In [1]: import numpy as np

In [2]: import numpy.linalg as la

In [3]: np.set_printoptions(precision=4, suppress=True, linewidth=100)

In [4]: rd = lambda a: np.round(a, 4) + 0

In [5]: F = np.loadtxt("x.csv", delimiter=",")

In [6]: F
Out[6]: 
array([[  3.,   2.,  -2.,   8.,   0.,  -8.,  -2.,   6.,   6.,  -2.,  -2.],
       [  2.,   0.,  -1.,   4.,   0.,  -4.,  -1.,   3.,   3.,  -1.,  -1.],
       [ -2.,  -1.,   0.,  -4.,   0.,   4.,   1.,  -3.,  -3.,   1.,   1.],
       [  8.,   4.,  -4.,  15.,   0., -16.,  -4.,  12.,  12.,  -4.,  -4.],
       [  0.,   0.,   0.,   0.,  -1.,   0.,   0.,   0.,   0.,   0.,   0.],
       [ -8.,  -4.,   4., -16.,   0.,  15.,   4., -12., -12.,   4.,   4.],
       [ -2.,  -1.,   1.,  -4.,   0.,   4.,   0.,  -3.,  -3.,   1.,   1.],
       [  6.,   3.,  -3.,  12.,   0., -12.,  -3.,   8.,   9.,  -3.,  -3.],
       [  6.,   3.,  -3.,  12.,   0., -12.,  -3.,   9.,   8.,  -3.,  -3.],
       [ -2.,  -1.,   1.,  -4.,   0.,   4.,   1.,  -3.,  -3.,   0.,   1.],
       [ -2.,  -1.,   1.,  -4.,   0.,   4.,   1.,  -3.,  -3.,   1.,   0.]])

In [7]: t = np.radians(135)

In [8]: r_ = np.eye(11)

In [9]: r_[8, 8] = r_[3, 3] = np.cos(t)

In [10]: r_[8, 3], r_[3, 8] = -np.sin(t), np.sin(t)

In [11]: rd(r_)
Out[11]: 
array([[ 1.    ,  0.    ,  0.    ,  0.    ,  0.    ,  0.    ,  0.    ,  0.    ,  0.    ,  0.    ,
         0.    ],
       [ 0.    ,  1.    ,  0.    ,  0.    ,  0.    ,  0.    ,  0.    ,  0.    ,  0.    ,  0.    ,
         0.    ],
       [ 0.    ,  0.    ,  1.    ,  0.    ,  0.    ,  0.    ,  0.    ,  0.    ,  0.    ,  0.    ,
         0.    ],
       [ 0.    ,  0.    ,  0.    , -0.7071,  0.    ,  0.    ,  0.    ,  0.    ,  0.7071,  0.    ,
         0.    ],
       [ 0.    ,  0.    ,  0.    ,  0.    ,  1.    ,  0.    ,  0.    ,  0.    ,  0.    ,  0.    ,
         0.    ],
       [ 0.    ,  0.    ,  0.    ,  0.    ,  0.    ,  1.    ,  0.    ,  0.    ,  0.    ,  0.    ,
         0.    ],
       [ 0.    ,  0.    ,  0.    ,  0.    ,  0.    ,  0.    ,  1.    ,  0.    ,  0.    ,  0.    ,
         0.    ],
       [ 0.    ,  0.    ,  0.    ,  0.    ,  0.    ,  0.    ,  0.    ,  1.    ,  0.    ,  0.    ,
         0.    ],
       [ 0.    ,  0.    ,  0.    , -0.7071,  0.    ,  0.    ,  0.    ,  0.    , -0.7071,  0.    ,
         0.    ],
       [ 0.    ,  0.    ,  0.    ,  0.    ,  0.    ,  0.    ,  0.    ,  0.    ,  0.    ,  1.    ,
         0.    ],
       [ 0.    ,  0.    ,  0.    ,  0.    ,  0.    ,  0.    ,  0.    ,  0.    ,  0.    ,  0.    ,
         1.    ]])

In [12]: B = F @ r_.T

In [13]: np.allclose(F @ F.T, B @ B.T)
Out[13]: True

In [14]: B = np.array([[0.9, -0.1], [0.5, -0.4], [0.8, 0.3], [0.0, -0.7], [-0.2, 0.0]])

In [15]: W2 = np.array([[0.2, -0.6, 0.3, -1.1, 0.5, 0.5, 1.3, 0.1, 0.6, 0.0],
    ...:     [2.4, -0.9, -0.5, -2.4, 0.3, -0.4, -1.7, -1.1, 0.7, 1.2]])

In [16]: m1 = B @ W2

In [17]: rd(m1)
Out[17]: 
array([[-0.06, -0.45,  0.32, -0.75,  0.42,  0.49,  1.34,  0.2 ,  0.47, -0.12],
       [-0.86,  0.06,  0.35,  0.41,  0.13,  0.41,  1.33,  0.49,  0.02, -0.48],
       [ 0.88, -0.75,  0.09, -1.6 ,  0.49,  0.28,  0.53, -0.25,  0.69,  0.36],
       [-1.68,  0.63,  0.35,  1.68, -0.21,  0.28,  1.19,  0.77, -0.49, -0.84],
       [-0.04,  0.12, -0.06,  0.22, -0.1 , -0.1 , -0.26, -0.02, -0.12,  0.  ]])

In [18]: # looks like rank 2

In [19]: U, sv, VT = la.svd(m1)

In [20]: np.argmax(sv[:-1] / (sv[1:] + 1e-6)) + 1
Out[20]: np.int64(2)

In [21]: B = U[:, :2] @ np.diag(sv[:2]) @ VT[:2]

In [22]: la.matrix_rank(m1, rtol=0.05)
Out[22]: np.int64(2)

In [23]: rd(np.abs(m1 - B).max())
Out[23]: np.float64(0.0)

In [24]: la.cond(m1) > 100
Out[24]: np.True_

In [25]: rd(la.norm(m1, 2) / la.norm(m1))
Out[25]: np.float64(0.8177)

In [26]: np.argsort(-la.norm(m1, axis=0).round(6), kind="stable")[:3]
Out[26]: array([3, 6, 0])

In [27]: [round(float(x), 4) for x in la.svd(m1, compute_uv=False)[:3]]
Out[27]: [3.7829, 2.663, 0.0]

In [28]: U, sv, VT = la.svd(m1)

In [29]: V = VT[:(sv > 1e-8).sum()]

In [30]: rng = np.random.default_rng(996)

In [31]: vec = m1[2] + -2 * m1[1] + rng.integers(2) * np.eye(10)[2]

In [32]: rd(vec)
Out[32]: array([ 2.6 , -0.87,  0.39, -2.42,  0.23, -0.54, -2.13, -1.23,  0.65,  1.32])

In [33]: np.allclose(V.T @ V @ vec, vec)
Out[33]: False

In [34]: rd(la.norm(vec - V.T @ V @ vec))
Out[34]: np.float64(0.979)

In [35]: np.abs(np.diag(la.qr(m1)[1])) > 1e-9
Out[35]: array([ True,  True, False, False, False])

In [36]: np.unique(m1.round(6), axis=0).shape
Out[36]: (5, 10)

In [37]: rd(m1 @ la.pinv(m1) @ m1)
Out[37]: 
array([[-0.06, -0.45,  0.32, -0.75,  0.42,  0.49,  1.34,  0.2 ,  0.47, -0.12],
       [-0.86,  0.06,  0.35,  0.41,  0.13,  0.41,  1.33,  0.49,  0.02, -0.48],
       [ 0.88, -0.75,  0.09, -1.6 ,  0.49,  0.28,  0.53, -0.25,  0.69,  0.36],
       [-1.68,  0.63,  0.35,  1.68, -0.21,  0.28,  1.19,  0.77, -0.49, -0.84],
       [-0.04,  0.12, -0.06,  0.22, -0.1 , -0.1 , -0.26, -0.02, -0.12,  0.  ]])

In [38]: E = np.load("out16.npy")

In [39]: E
Out[39]: 
array([[0, 3, 4, 1],
       [2, 2, 2, 3],
       [4, 0, 3, 1],
       [1, 5, 0, 1]])

In [40]: B = np.array([[1, 1, 0], [3, 2, 5]])

In [41]: W2 = np.kron(B, E)

In [42]: W2
Out[42]: 
array([[ 0,  3,  4,  1,  0,  3,  4,  1,  0,  0,  0,  0],
       [ 2,  2,  2,  3,  2,  2,  2,  3,  0,  0,  0,  0],
       [ 4,  0,  3,  1,  4,  0,  3,  1,  0,  0,  0,  0],
       [ 1,  5,  0,  1,  1,  5,  0,  1,  0,  0,  0,  0],
       [ 0,  9, 12,  3,  0,  6,  8,  2,  0, 15, 20,  5],
       [ 6,  6,  6,  9,  4,  4,  4,  6, 10, 10, 10, 15],
       [12,  0,  9,  3,  8,  0,  6,  2, 20,  0, 15,  5],
       [ 3, 15,  0,  3,  2, 10,  0,  2,  5, 25,  0,  5]])

In [43]: W2.shape
Out[43]: (8, 12)

In [44]: vec = np.array([5, 1, -1, 4])

In [45]: y = E @ vec

In [46]: c, lr = np.zeros(4), 1 / la.norm(E, 2) ** 2

In [47]: for i in range(60):
    ...:     c -= lr * E.T @ (E @ c - y)
    ...:     if i % 10 == 0: print(i, round(la.norm(E @ c - y), 4))
    ...: 
0 13.864
10 3.7395
20 1.451
30 0.7918
40 0.4955
50 0.319

In [48]: rd(la.cond(E))
Out[48]: np.float64(4.8495)

In [49]: rd(c)
Out[49]: array([ 5.0437,  1.0288, -0.9866,  3.8842])

In [50]: hat = np.triu(np.array([[-9, -6, -5, 9], [8, 2, -2, -8], [1, 1, 8, 4], [0, 3, 9, -1]]), 1) + np.eye(4)

In [51]: B = hat @ E @ la.inv(hat)

In [52]: np.trace(B), np.trace(E)
Out[52]: (np.float64(6.0), np.int64(6))

In [53]: rd(la.det(B))
Out[53]: np.float64(187.0)

In [54]: rd(np.poly(B))
Out[54]: array([  1.,  -6., -27.,  59., 187.])

In [55]: hat @ E - E @ hat
Out[55]: 
array([[-23.,  33., -21.,  -6.],
       [-16., -28.,   8., -20.],
       [  4.,  44.,  20., -44.],
       [  0.,   6.,  15.,  31.]])

In [56]: la.matrix_rank(B)
Out[56]: np.int64(4)

In [57]: T = np.stack([E, 3 * E, E[::-1]])

In [58]: la.matrix_rank(T)
Out[58]: array([4, 4, 4])

In [59]: (T @ E.T).shape
Out[59]: (3, 4, 4)

In [60]: u = np.array([-2, 1, -1])

In [61]: np.correlate(E[3], E[1], "full")
Out[61]: array([ 3, 17, 12, 15, 12,  2,  2])
